$ python3 -q
>>> import numpy as np
>>> np.set_printoptions(precision=1, suppress=True, linewidth=140, legacy="1.25")
>>> tidy = lambda a: np.round(a, 1) + 0
>>> Q, _ = np.linalg.qr(np.array([[1.5, 1.7, -0.4], [-1.9, -1.6, 2.4], [-0.3, -0.4, -0.8]]))
>>> evals = np.array([5, -2, 4])
>>> m1 = Q @ np.diag(evals) @ Q.T
>>> tidy(m1)
array([[ 1.3, -3.2,  1.3],
       [-3.2,  2.3,  1.2],
       [ 1.3,  1.2,  3.4]])
>>> rng = np.random.default_rng(912)
>>> idx = rng.permutation(3)
>>> idx
array([2, 1, 0])
>>> other = m1[idx][:, idx]
>>> tidy(np.linalg.det(other)), tidy(np.linalg.det(m1[idx]))
(-40.0, 40.0)
>>> np.allclose(other, m1)
False
>>> tidy(np.diag(other))
array([3.4, 2.3, 1.3])
>>> J = np.load("case12.npy")
>>> J
array([[ 8, -1,  0,  0,  0,  0],
       [ 6,  6,  0,  0,  0,  0],
       [-5, -4,  0,  0,  0,  0],
       [ 0,  0,  8, -1,  0,  0],
       [ 0,  0,  6,  6,  0,  0],
       [ 0,  0, -5, -4,  0,  0],
       [ 0,  0,  0,  0,  8, -1],
       [ 0,  0,  0,  0,  6,  6],
       [ 0,  0,  0,  0, -5, -4]])
>>> hat = J @ np.linalg.solve(J.T @ J, J.T)
>>> tidy(np.linalg.eigvalsh(hat))
array([0., 0., 0., 1., 1., 1., 1., 1., 1.])
>>> np.trace(hat)
6.0
>>> other = J / np.linalg.norm(J, axis=1, keepdims=True)
>>> G = other @ other.T
>>> tidy(np.degrees(np.arccos(np.clip(G[0, 1], -1, 1))))
52.1
>>> (np.abs(G) > 0.9).astype(int)
array([[1, 0, 0, 0, 0, 0, 0, 0, 0],
       [0, 1, 1, 0, 0, 0, 0, 0, 0],
       [0, 1, 1, 0, 0, 0, 0, 0, 0],
       [0, 0, 0, 1, 0, 0, 0, 0, 0],
       [0, 0, 0, 0, 1, 1, 0, 0, 0],
       [0, 0, 0, 0, 1, 1, 0, 0, 0],
       [0, 0, 0, 0, 0, 0, 1, 0, 0],
       [0, 0, 0, 0, 0, 0, 0, 1, 1],
       [0, 0, 0, 0, 0, 0, 0, 1, 1]])
>>> np.argwhere(np.triu(np.abs(G) > 0.95, 1))
array([[1, 2],
       [4, 5],
       [7, 8]])
>>> arr = np.load("test17.npy")
>>> arr
array([[0., 1., 0., 0.],
       [0., 0., 0., 0.],
       [0., 0., 1., 0.],
       [0., 0., 3., 3.]])
>>> np.linalg.cond(arr) > 100
True
>>> tidy(np.linalg.norm(arr, 2) / np.linalg.norm(arr))
1.0
>>> tidy(np.trace(np.linalg.pinv(arr) @ arr))
3.0
>>> np.linalg.lstsq(arr[:-1].T, arr[-1])[2]
2
>>> try:
...     np.linalg.inv(arr)
... except np.linalg.LinAlgError as e:
...     print("failed:", e)
... 
failed: Singular matrix
>>> np.allclose(arr[:-1].T @ np.linalg.lstsq(arr[:-1].T, arr[-1])[0], arr[-1])
False
